$ ipython --no-banner

In [1]: import numpy as np

In [2]: np.set_printoptions(precision=2, suppress=True, linewidth=120, sign=" ")

In [3]: E = np.vander(np.arange(10) - 4, 4, increasing=True)

In [4]: E
Out[4]: 
array([[  1,  -4,  16, -64],
       [  1,  -3,   9, -27],
       [  1,  -2,   4,  -8],
       [  1,  -1,   1,  -1],
       [  1,   0,   0,   0],
       [  1,   1,   1,   1],
       [  1,   2,   4,   8],
       [  1,   3,   9,  27],
       [  1,   4,  16,  64],
       [  1,   5,  25, 125]])

In [5]: vec = np.array([2, -2, 0, 1])

In [6]: target = E @ vec

In [7]: np.round(np.linalg.solve(E.T @ E, E.T @ target), 2) + 0
Out[7]: array([ 2., -2.,  0.,  1.])

In [8]: target
Out[8]: array([-54, -19,  -2,   3,   2,   1,   6,  23,  58, 117])

In [9]: rng = np.random.default_rng(106291)

In [10]: target = target + 0.05 * rng.normal(size=10)

In [11]: target
Out[11]: array([-53.99, -19.03,  -2.06,   3.  ,   2.04,   1.05,   5.99,  22.96,  57.95, 117.01])

In [12]: b, *_ = np.linalg.lstsq(E, target)

In [13]: np.round(E.T @ (target - E @ b), 2) + 0
Out[13]: array([ 0.,  0.,  0.,  0.])

In [14]: np.unravel_index(np.abs(E).argmax(), E.shape)
Out[14]: (np.int64(9), np.int64(3))

In [15]: E.sum(axis=0)
Out[15]: array([  10,    5,   85,  125])

In [16]: np.zeros(10, 4)
Traceback (most recent call last):
  Cell In[16], line 1
    np.zeros(10, 4)
TypeError: Cannot interpret '4' as a data type


In [17]: E[:, 4]
Traceback (most recent call last):
  Cell In[17], line 1
    E[:, 4]
IndexError: index 4 is out of bounds for axis 1 with size 4


In [18]: E.shape
Out[18]: (10, 4)

In [19]: E - E[0]
Out[19]: 
array([[  0,   0,   0,   0],
       [  0,   1,  -7,  37],
       [  0,   2, -12,  56],
       [  0,   3, -15,  63],
       [  0,   4, -16,  64],
       [  0,   5, -15,  65],
       [  0,   6, -12,  72],
       [  0,   7,  -7,  91],
       [  0,   8,   0, 128],
       [  0,   9,   9, 189]])

In [20]: vec = np.array([3, -2, -1, 1])

In [21]: target = E @ vec

In [22]: b, lr = np.zeros(4), 1 / np.linalg.norm(E, 2) ** 2

In [23]: for i in range(8):
    ...:     b -= lr * E.T @ (E @ b - target)
    ...:     if i % 2 == 0: print(i, round(np.linalg.norm(E @ b - target), 2))
    ...: 
0 25.2
2 23.63
4 22.2
6 20.88

In [24]: b
Out[24]: array([-0.01,  0.04, -0.1 ,  0.79])

In [25]: P = E @ np.linalg.solve(E.T @ E, E.T)

In [26]: np.linalg.matrix_rank(np.eye(10) - P)
Out[26]: np.int64(6)

In [27]: np.diag(P)
Out[27]: array([ 0.82,  0.3 ,  0.33,  0.31,  0.24,  0.24,  0.31,  0.33,  0.3 ,  0.82])

In [28]: np.round(np.linalg.eigvalsh(P), 2) + 0
Out[28]: array([ 0.,  0.,  0.,  0.,  0.,  0.,  1.,  1.,  1.,  1.])

In [29]: T = np.stack([E, -2 * E, E[::-1]])

In [30]: (T @ E.T).shape
Out[30]: (3, 10, 10)

In [31]: T.sum(axis=0)
Out[31]: 
array([[   0,    9,    9,  189],
       [   0,    7,    7,   91],
       [   0,    5,    5,   35],
       [   0,    3,    3,    9],
       [   0,    1,    1,    1],
       [   0,   -1,   -1,   -1],
       [   0,   -3,   -3,   -9],
       [   0,   -5,   -5,  -35],
       [   0,   -7,   -7,  -91],
       [   0,   -9,   -9, -189]])

In [32]: T.shape
Out[32]: (3, 10, 4)

In [33]: m1 = np.load("out1.npy")

In [34]: m1
Out[34]: 
array([[ 0.1 ,  0.13,  0.03,  0.1 ,  0.03,  0.13,  0.05,  0.1 ,  0.08,  0.08,  0.05,  0.13],
       [ 0.  ,  0.12,  0.12,  0.03,  0.12,  0.06,  0.03,  0.09,  0.12,  0.09,  0.16,  0.03],
       [ 0.  ,  0.11,  0.11,  0.08,  0.14,  0.14,  0.11,  0.08,  0.05,  0.05,  0.03,  0.11],
       [ 0.17,  0.14,  0.07,  0.1 ,  0.1 ,  0.03,  0.14,  0.07,  0.03,  0.  ,  0.1 ,  0.03],
       [ 0.11,  0.05,  0.11,  0.11,  0.07,  0.09,  0.07,  0.02,  0.05,  0.11,  0.09,  0.11],
       [ 0.05,  0.1 ,  0.05,  0.1 ,  0.1 ,  0.05,  0.12,  0.02,  0.12,  0.1 ,  0.1 ,  0.1 ],
       [ 0.07,  0.  ,  0.  ,  0.07,  0.07,  0.11,  0.11,  0.11,  0.04,  0.15,  0.19,  0.07],
       [ 0.07,  0.03,  0.07,  0.1 ,  0.1 ,  0.13,  0.07,  0.13,  0.  ,  0.17,  0.  ,  0.13],
       [ 0.15,  0.03,  0.12,  0.03,  0.15,  0.06,  0.03,  0.12,  0.06,  0.09,  0.03,  0.12],
       [ 0.  ,  0.12,  0.06,  0.  ,  0.09,  0.  ,  0.09,  0.09,  0.15,  0.18,  0.09,  0.12],
       [ 0.07,  0.07,  0.04,  0.  ,  0.11,  0.18,  0.07,  0.18,  0.04,  0.11,  0.07,  0.07],
       [ 0.07,  0.04,  0.04,  0.04,  0.  ,  0.14,  0.14,  0.14,  0.11,  0.11,  0.04,  0.14]])

In [35]: round(np.linalg.norm(m1, 1), 2), round(float(np.linalg.norm(m1, np.inf)), 2)
Out[35]: (np.float64(1.24), 1.0)

In [36]: np.linalg.norm(m1, axis=1).argmax()
Out[36]: np.int64(9)

In [37]: u = np.array([3, 2, 5, 4, 0, 4, 3, 4, 5, 3, 1, 2])

In [38]: A2 = m1 + np.outer(u, np.eye(12)[0])

In [39]: A2
Out[39]: 
array([[ 3.1 ,  0.13,  0.03,  0.1 ,  0.03,  0.13,  0.05,  0.1 ,  0.08,  0.08,  0.05,  0.13],
       [ 2.  ,  0.12,  0.12,  0.03,  0.12,  0.06,  0.03,  0.09,  0.12,  0.09,  0.16,  0.03],
       [ 5.  ,  0.11,  0.11,  0.08,  0.14,  0.14,  0.11,  0.08,  0.05,  0.05,  0.03,  0.11],
       [ 4.17,  0.14,  0.07,  0.1 ,  0.1 ,  0.03,  0.14,  0.07,  0.03,  0.  ,  0.1 ,  0.03],
       [ 0.11,  0.05,  0.11,  0.11,  0.07,  0.09,  0.07,  0.02,  0.05,  0.11,  0.09,  0.11],
       [ 4.05,  0.1 ,  0.05,  0.1 ,  0.1 ,  0.05,  0.12,  0.02,  0.12,  0.1 ,  0.1 ,  0.1 ],
       [ 3.07,  0.  ,  0.  ,  0.07,  0.07,  0.11,  0.11,  0.11,  0.04,  0.15,  0.19,  0.07],
       [ 4.07,  0.03,  0.07,  0.1 ,  0.1 ,  0.13,  0.07,  0.13,  0.  ,  0.17,  0.  ,  0.13],
       [ 5.15,  0.03,  0.12,  0.03,  0.15,  0.06,  0.03,  0.12,  0.06,  0.09,  0.03,  0.12],
       [ 3.  ,  0.12,  0.06,  0.  ,  0.09,  0.  ,  0.09,  0.09,  0.15,  0.18,  0.09,  0.12],
       [ 1.07,  0.07,  0.04,  0.  ,  0.11,  0.18,  0.07,  0.18,  0.04,  0.11,  0.07,  0.07],
       [ 2.07,  0.04,  0.04,  0.04,  0.  ,  0.14,  0.14,  0.14,  0.11,  0.11,  0.04,  0.14]])

In [40]: np.round(np.linalg.det(A2) / np.linalg.det(m1), 2), round(1 + np.linalg.solve(m1, u)[0], 2)
Out[40]: (np.float64(-19.32), np.float64(-19.32))

In [41]: np.linalg.matrix_rank(A2 - m1)
Out[41]: np.int64(1)

In [42]: np.linalg.matrix_rank(A2, rtol=0.1)
Out[42]: np.int64(1)

In [43]: idx = rng.permutation(12)

In [44]: idx
Out[44]: array([  9,  10,   4,   6,   3,   8,   7,   2,  11,   1,   0,   5])

In [45]: A2 = m1[idx][:, idx]

In [46]: A2
Out[46]: 
array([[ 0.18,  0.09,  0.09,  0.09,  0.  ,  0.15,  0.09,  0.06,  0.12,  0.12,  0.  ,  0.  ],
       [ 0.11,  0.07,  0.11,  0.07,  0.  ,  0.04,  0.18,  0.04,  0.07,  0.07,  0.07,  0.18],
       [ 0.11,  0.09,  0.07,  0.07,  0.11,  0.05,  0.02,  0.11,  0.11,  0.05,  0.11,  0.09],
       [ 0.15,  0.19,  0.07,  0.11,  0.07,  0.04,  0.11,  0.  ,  0.07,  0.  ,  0.07,  0.11],
       [ 0.  ,  0.1 ,  0.1 ,  0.14,  0.1 ,  0.03,  0.07,  0.07,  0.03,  0.14,  0.17,  0.03],
       [ 0.09,  0.03,  0.15,  0.03,  0.03,  0.06,  0.12,  0.12,  0.12,  0.03,  0.15,  0.06],
       [ 0.17,  0.  ,  0.1 ,  0.07,  0.1 ,  0.  ,  0.13,  0.07,  0.13,  0.03,  0.07,  0.13],
       [ 0.05,  0.03,  0.14,  0.11,  0.08,  0.05,  0.08,  0.11,  0.11,  0.11,  0.  ,  0.14],
       [ 0.11,  0.04,  0.  ,  0.14,  0.04,  0.11,  0.14,  0.04,  0.14,  0.04,  0.07,  0.14],
       [ 0.09,  0.16,  0.12,  0.03,  0.03,  0.12,  0.09,  0.12,  0.03,  0.12,  0.  ,  0.06],
       [ 0.08,  0.05,  0.03,  0.05,  0.1 ,  0.08,  0.1 ,  0.03,  0.13,  0.13,  0.1 ,  0.13],
       [ 0.1 ,  0.1 ,  0.1 ,  0.12,  0.1 ,  0.12,  0.02,  0.05,  0.1 ,  0.1 ,  0.05,  0.05]])

In [47]: np.diag(A2)
Out[47]: array([ 0.18,  0.07,  0.07,  0.11,  0.1 ,  0.06,  0.13,  0.11,  0.14,  0.12,  0.1 ,  0.05])

In [48]: np.sort(np.abs(np.linalg.eigvals(A2)))
Out[48]: array([ 0.05,  0.09,  0.09,  0.09,  0.09,  0.12,  0.14,  0.14,  0.17,  0.17,  0.19,  1.  ])
